>>> import numpy as np
>>> np.set_printoptions(suppress=True, linewidth=100)
>>> W0 = np.load("test16.npy")
>>> W0
array([[-5., -1.,  0.,  0.,  0.],
       [ 3.,  5.,  0.,  0.,  0.],
       [ 0.,  0.,  0.,  2.,  0.],
       [ 0.,  0.,  3.,  2.,  2.],
       [ 0.,  0.,  3.,  3.,  1.]])
>>> M2 = np.array([[2, -2, 2], [-1, 0, -2], [0, 1, 2], [-2, 0, 0], [-1, -2, 0]])
>>> np.einsum("ij,ij->i", W0, W0)
array([26., 34.,  4., 17., 19.])
>>> W0 @ M2
array([[-9., 10., -8.],
       [ 1., -6., -4.],
       [-4.,  0.,  0.],
       [-6., -1.,  6.],
       [-7.,  1.,  6.]])
>>> np.linalg.matrix_rank(np.vstack([W0, M2.T]))
np.int64(5)
>>> np.vstack([W0, M2.T]).shape
(8, 5)
>>> np.einsum("ik,kj->ij", W0, M2)
array([[-9., 10., -8.],
       [ 1., -6., -4.],
       [-4.,  0.,  0.],
       [-6., -1.,  6.],
       [-7.,  1.,  6.]])
>>> M2 = W0 / np.linalg.norm(W0, axis=1, keepdims=True)
>>> gram = M2 @ M2.T
>>> gram.round(2)
array([[ 1.  , -0.67,  0.  ,  0.  ,  0.  ],
       [-0.67,  1.  ,  0.  ,  0.  ,  0.  ],
       [ 0.  ,  0.  ,  1.  ,  0.49,  0.69],
       [ 0.  ,  0.  ,  0.49,  1.  ,  0.95],
       [ 0.  ,  0.  ,  0.69,  0.95,  1.  ]])
>>> np.argwhere(np.triu(np.abs(gram) > 0.95, 1))
array([], shape=(0, 2), dtype=int64)
>>> np.round(np.linalg.norm(M2, axis=1), 2)
array([1., 1., 1., 1., 1.])
>>> (gram - 2 * np.eye(5)).round(6).argmax(axis=1)
array([2, 2, 4, 4, 3])
>>> F = np.array([[11, -2, 10, 11, 1, -4],
...     [-2, 27, -12, 11, -6, 0],
...     [10, -12, 19, 8, -8, 10],
...     [11, 11, 8, 30, -7, 4],
...     [1, -6, -8, -7, 22, -25],
...     [-4, 0, 10, 4, -25, 32]])
>>> F
array([[ 11,  -2,  10,  11,   1,  -4],
       [ -2,  27, -12,  11,  -6,   0],
       [ 10, -12,  19,   8,  -8,  10],
       [ 11,  11,   8,  30,  -7,   4],
       [  1,  -6,  -8,  -7,  22, -25],
       [ -4,   0,  10,   4, -25,  32]])
>>> Q, r_ = np.linalg.qr(W0)
>>> np.round(np.abs(np.diag(r_)), 2)
array([5.83, 3.77, 4.24, 2.12, 0.67])
>>> round(float(np.trace(Q @ Q.T)), 2)
5.0
>>> np.round(Q @ r_, 2) + 0
array([[-5., -1.,  0.,  0.,  0.],
       [ 3.,  5.,  0.,  0.,  0.],
       [ 0.,  0.,  0.,  2.,  0.],
       [ 0.,  0.,  3.,  2.,  2.],
       [ 0.,  0.,  3.,  3.,  1.]])
>>> r_.round(2)
array([[ 5.83,  3.43,  0.  ,  0.  ,  0.  ],
       [ 0.  ,  3.77,  0.  ,  0.  ,  0.  ],
       [ 0.  ,  0.  , -4.24, -3.54, -2.12],
       [ 0.  ,  0.  ,  0.  ,  2.12, -0.24],
       [ 0.  ,  0.  ,  0.  ,  0.  , -0.67]])
>>> evals, V = np.linalg.eigh(F)
>>> np.round(np.linalg.eigvalsh(F + -2 * np.eye(6)), 2)
array([-2.  , -1.87,  2.97, 33.54, 37.75, 58.6 ])
>>> np.round(V @ np.diag(evals) @ V.T, 2) + 0
array([[ 11.,  -2.,  10.,  11.,   1.,  -4.],
       [ -2.,  27., -12.,  11.,  -6.,   0.],
       [ 10., -12.,  19.,   8.,  -8.,  10.],
       [ 11.,  11.,   8.,  30.,  -7.,   4.],
       [  1.,  -6.,  -8.,  -7.,  22., -25.],
       [ -4.,   0.,  10.,   4., -25.,  32.]])
>>> np.round(np.linalg.svd(F, compute_uv=False), 2) + 0
array([60.6 , 39.75, 35.54,  4.97,  0.13,  0.  ])
>>> (evals > 1e-8).sum(), (evals < -1e-8).sum()
(np.int64(5), np.int64(0))
>>> np.abs(V[:, -1]).round(6).argmax()
np.int64(5)
>>> np.round(V.T @ V, 2) + 0
array([[1., 0., 0., 0., 0., 0.],
       [0., 1., 0., 0., 0., 0.],
       [0., 0., 1., 0., 0., 0.],
       [0., 0., 0., 1., 0., 0.],
       [0., 0., 0., 0., 1., 0.],
       [0., 0., 0., 0., 0., 1.]])
>>> evals.round(2) + 0
array([ 0.  ,  0.13,  4.97, 35.54, 39.75, 60.6 ])
>>> np.round(V.T @ F @ V, 2) + 0
array([[ 0.  ,  0.  ,  0.  ,  0.  ,  0.  ,  0.  ],
       [ 0.  ,  0.13,  0.  ,  0.  ,  0.  ,  0.  ],
       [ 0.  ,  0.  ,  4.97,  0.  ,  0.  ,  0.  ],
       [ 0.  ,  0.  ,  0.  , 35.54,  0.  ,  0.  ],
       [ 0.  ,  0.  ,  0.  ,  0.  , 39.75,  0.  ],
       [ 0.  ,  0.  ,  0.  ,  0.  ,  0.  , 60.6 ]])
>>> left, sv, Vh = np.linalg.svd(F, full_matrices=False)
>>> np.abs(left[:, 0]).round(6).argmax()
np.int64(5)
>>> np.round(np.cumsum(sv ** 2) / np.sum(sv ** 2), 2)
array([0.56, 0.8 , 1.  , 1.  , 1.  , 1.  ])
>>> np.round(sv / sv[0], 2) + 0
array([1.  , 0.66, 0.59, 0.08, 0.  , 0.  ])
>>> (sv > 1e-8).sum()
np.int64(5)
>>> np.allclose(left * sv @ Vh, F)
True
>>> np.round(Vh @ Vh.T, 2) + 0
array([[1., 0., 0., 0., 0., 0.],
       [0., 1., 0., 0., 0., 0.],
       [0., 0., 1., 0., 0., 0.],
       [0., 0., 0., 1., 0., 0.],
       [0., 0., 0., 0., 1., 0.],
       [0., 0., 0., 0., 0., 1.]])
>>> np.round(np.abs(Vh[0]), 2)
array([0.08, 0.1 , 0.33, 0.36, 0.57, 0.65])
>>> round(np.trace(np.linalg.pinv(F) @ F), 2)
np.float64(5.0)
>>> np.allclose(F[:-1].T @ np.linalg.lstsq(F[:-1].T, F[-1])[0], F[-1])
True
>>> M = np.array([[4.41, -3.17, 1.55, -2.23, -0.21, -3.86, -0.14, 2.48, 2.05],
...     [0.3, 1.4, 1.39, -1.02, -0.97, -1.95, 1.25, -1.59, -0.01],
...     [1.53, -2.63, -0.13, 0.76, 0.75, 0.46, -1.07, 2.1, 1.01],
...     [2.23, -1.08, -0.14, 0.0, -1.47, -1.68, 0.94, 1.88, 1.65],
...     [1.46, -2.46, -0.45, -0.59, -1.26, -1.31, -0.41, 2.29, 2.04]])
>>> M
array([[ 4.41, -3.17,  1.55, -2.23, -0.21, -3.86, -0.14,  2.48,  2.05],
       [ 0.3 ,  1.4 ,  1.39, -1.02, -0.97, -1.95,  1.25, -1.59, -0.01],
       [ 1.53, -2.63, -0.13,  0.76,  0.75,  0.46, -1.07,  2.1 ,  1.01],
       [ 2.23, -1.08, -0.14,  0.  , -1.47, -1.68,  0.94,  1.88,  1.65],
       [ 1.46, -2.46, -0.45, -0.59, -1.26, -1.31, -0.41,  2.29,  2.04]])
>>> rng = np.random.default_rng(4560)
>>> M2 = M + rng.integers(-2, 3, (5, 4)) @ rng.integers(-2, 3, (4, 9))
>>> M2.round(2)
array([[ 3.41, -6.17,  3.55, -4.23, -4.21, -9.86, -3.14, -1.52,  3.05],
       [-3.7 ,  6.4 ,  5.39, -9.02,  3.03,  6.05, -2.75, -5.59,  7.99],
       [ 1.53, -0.63,  3.87,  0.76,  1.75,  4.46,  1.93,  6.1 ,  2.01],
       [ 3.23,  1.92,  3.86,  2.  , -2.47,  2.32,  2.94,  5.88,  1.65],
       [-0.54, -1.46, -1.45, -4.59,  2.74,  1.69, -1.41,  0.29,  5.04]])
>>> np.abs(M2 - M).sum(axis=1)
array([26., 49., 19., 21., 21.])
>>> M2 = M / np.linalg.norm(M, axis=1, keepdims=True)
>>> gram = M2 @ M2.T
>>> gram.round(2)
array([[ 1.  ,  0.17,  0.57,  0.82,  0.82],
       [ 0.17,  1.  , -0.68,  0.12, -0.2 ],
       [ 0.57, -0.68,  1.  ,  0.51,  0.73],
       [ 0.82,  0.12,  0.51,  1.  ,  0.87],
       [ 0.82, -0.2 ,  0.73,  0.87,  1.  ]])
>>> np.argwhere(np.triu(np.abs(gram) > 0.95, 1))
array([], shape=(0, 2), dtype=int64)
>>> gram[3].round(2)
array([0.82, 0.12, 0.51, 1.  , 0.87])
>>> (np.abs(gram) > 0.9).astype(int)
array([[1, 0, 0, 0, 0],
       [0, 1, 0, 0, 0],
       [0, 0, 1, 0, 0],
       [0, 0, 0, 1, 0],
       [0, 0, 0, 0, 1]])
>>> evals, V = np.linalg.eigh(gram)
>>> x = np.array([-6, 0, 4, -5, 6])
>>> np.round(V * np.maximum(evals, 0) @ V.T, 2)
array([[ 1.  ,  0.17,  0.57,  0.82,  0.82],
       [ 0.17,  1.  , -0.68,  0.12, -0.2 ],
       [ 0.57, -0.68,  1.  ,  0.51,  0.73],
       [ 0.82,  0.12,  0.51,  1.  ,  0.87],
       [ 0.82, -0.2 ,  0.73,  0.87,  1.  ]])
>>> np.round(V * np.sqrt(evals) @ V.T, 2)
array([[ 0.77,  0.19,  0.3 ,  0.37,  0.39],
       [ 0.19,  0.86, -0.45,  0.11, -0.11],
       [ 0.3 , -0.45,  0.75,  0.2 ,  0.32],
       [ 0.37,  0.11,  0.2 ,  0.78,  0.45],
       [ 0.39, -0.11,  0.32,  0.45,  0.73]])
>>> (np.sign(V[:, -1].round(6)) == np.sign(V[0, -1].round(6))).astype(int)
array([1, 0, 1, 1, 1])
>>> round(x @ gram @ x, 2)
np.float64(38.32)
>>> np.round(np.linalg.eigvalsh(gram[1:, 1:]), 2)
array([0.08, 0.1 , 1.28, 2.54])
>>> mat = np.load("arr.npy")
>>> mat
array([[-4.29, -2.56,  0.  ],
       [-0.52, -3.95, -3.02],
       [-4.13, -2.66, -0.95],
       [ 2.77,  3.56, -2.16],
       [-3.17, -3.6 ,  1.43],
       [ 3.38,  2.29,  2.88],
       [-2.9 ,  1.06, -3.93],
       [-4.08, -2.33,  1.71],
       [ 0.4 , -0.33,  4.97],
       [-1.47,  4.77,  0.35],
       [-1.51,  1.39,  4.56],
       [-4.65,  1.23, -1.38],
       [ 3.99,  2.08,  2.18],
       [ 3.55,  0.76,  3.43],
       [-0.52,  2.39, -4.36],
       [ 1.8 , -2.36,  4.02],
       [ 3.85, -0.68,  3.12],
       [ 0.13,  5.  ,  0.08],
       [-1.73,  2.06,  4.22],
       [ 4.16, -0.29, -2.77],
       [-3.28,  3.38,  1.68],
       [-3.  , -3.42,  2.08],
       [-4.09, -1.89, -2.17],
       [ 4.46, -2.24, -0.23],
       [-0.26,  2.12,  4.52]])
>>> Xs = mat - mat.mean(axis=0)
>>> left, sv, Vh = np.linalg.svd(Xs, full_matrices=False)
>>> round(float((sv ** 2).sum() ** 2 / (sv ** 4).sum()), 2)
2.8
>>> np.round(Vh[0] * np.sign(Vh[0, np.abs(Vh[0]).argmax()]), 2)
array([0.82, 0.38, 0.42])
>>> np.abs(Vh[0]).argmax()
np.int64(0)
>>> M2 = mat / np.linalg.norm(mat, axis=1, keepdims=True)
>>> gram = M2 @ M2.T
>>> round(float(np.degrees(np.arccos(np.clip(gram[1, 5], -1, 1)))), 2)
141.33
>>> gram[1].round(2)
array([ 0.49,  1.  ,  0.62, -0.36,  0.46, -0.78,  0.37,  0.25, -0.56, -0.76, -0.74,  0.07, -0.68,
       -0.61,  0.16, -0.15, -0.35, -0.8 , -0.8 ,  0.29, -0.67,  0.35,  0.65,  0.29, -0.88])
>>> np.argwhere(np.triu(np.abs(gram) > 0.95, 1))
array([[ 0,  2],
       [ 2, 12],
       [ 2, 22],
       [ 3,  4],
       [ 3, 21],
       [ 4, 21],
       [ 5, 12],
       [ 5, 22],
       [ 6, 16],
       [ 7, 21],
       [10, 18],
       [10, 24],
       [12, 22],
       [13, 16],
       [14, 15],
       [18, 24]])
>>> Xs = (mat - mat.mean(axis=0)) / mat.std(axis=0)
>>> np.argwhere(np.abs(Xs) > 2)
array([], shape=(0, 2), dtype=int64)
>>> np.round(Xs.std(axis=0), 2)
array([1., 1., 1.])
>>> beta = np.linalg.lstsq(np.delete(Xs, 1, axis=1), Xs[:, 1])[0]
>>> np.round(1 - np.var(Xs[:, 1] - np.delete(Xs, 1, axis=1) @ beta), 2)
np.float64(0.04)
>>> beta.round(2)
array([0.21, 0.01])
>>> np.abs(beta).argmax()
np.int64(0)
>>> M2 = mat + rng.integers(-2, 3, (25, 1)) @ rng.integers(-2, 3, (1, 3))
>>> M2.round(2)
array([[-2.29, -1.56,  0.  ],
       [-4.52, -5.95, -3.02],
       [-8.13, -4.66, -0.95],
       [ 2.77,  3.56, -2.16],
       [-7.17, -5.6 ,  1.43],
       [ 3.38,  2.29,  2.88],
       [ 1.1 ,  3.06, -3.93],
       [-4.08, -2.33,  1.71],
       [ 4.4 ,  1.67,  4.97],
       [-5.47,  2.77,  0.35],
       [ 0.49,  2.39,  4.56],
       [-0.65,  3.23, -1.38],
       [-0.01,  0.08,  2.18],
       [ 5.55,  1.76,  3.43],
       [-4.52,  0.39, -4.36],
       [-2.2 , -4.36,  4.02],
       [ 7.85,  1.32,  3.12],
       [ 0.13,  5.  ,  0.08],
       [ 2.27,  4.06,  4.22],
       [ 0.16, -2.29, -2.77],
       [ 0.72,  5.38,  1.68],
       [-7.  , -5.42,  2.08],
       [-8.09, -3.89, -2.17],
       [ 0.46, -4.24, -0.23],
       [-4.26,  0.12,  4.52]])
>>> np.round(M2 - mat, 2)
array([[ 2.,  1.,  0.],
       [-4., -2.,  0.],
       [-4., -2.,  0.],
       [ 0.,  0.,  0.],
       [-4., -2.,  0.],
       [ 0.,  0.,  0.],
       [ 4.,  2.,  0.],
       [ 0.,  0.,  0.],
       [ 4.,  2.,  0.],
       [-4., -2.,  0.],
       [ 2.,  1.,  0.],
       [ 4.,  2.,  0.],
       [-4., -2.,  0.],
       [ 2.,  1.,  0.],
       [-4., -2.,  0.],
       [-4., -2.,  0.],
       [ 4.,  2.,  0.],
       [ 0.,  0.,  0.],
       [ 4.,  2.,  0.],
       [-4., -2.,  0.],
       [ 4.,  2.,  0.],
       [-4., -2.,  0.],
       [-4., -2.,  0.],
       [-4., -2.,  0.],
       [-4., -2.,  0.]])
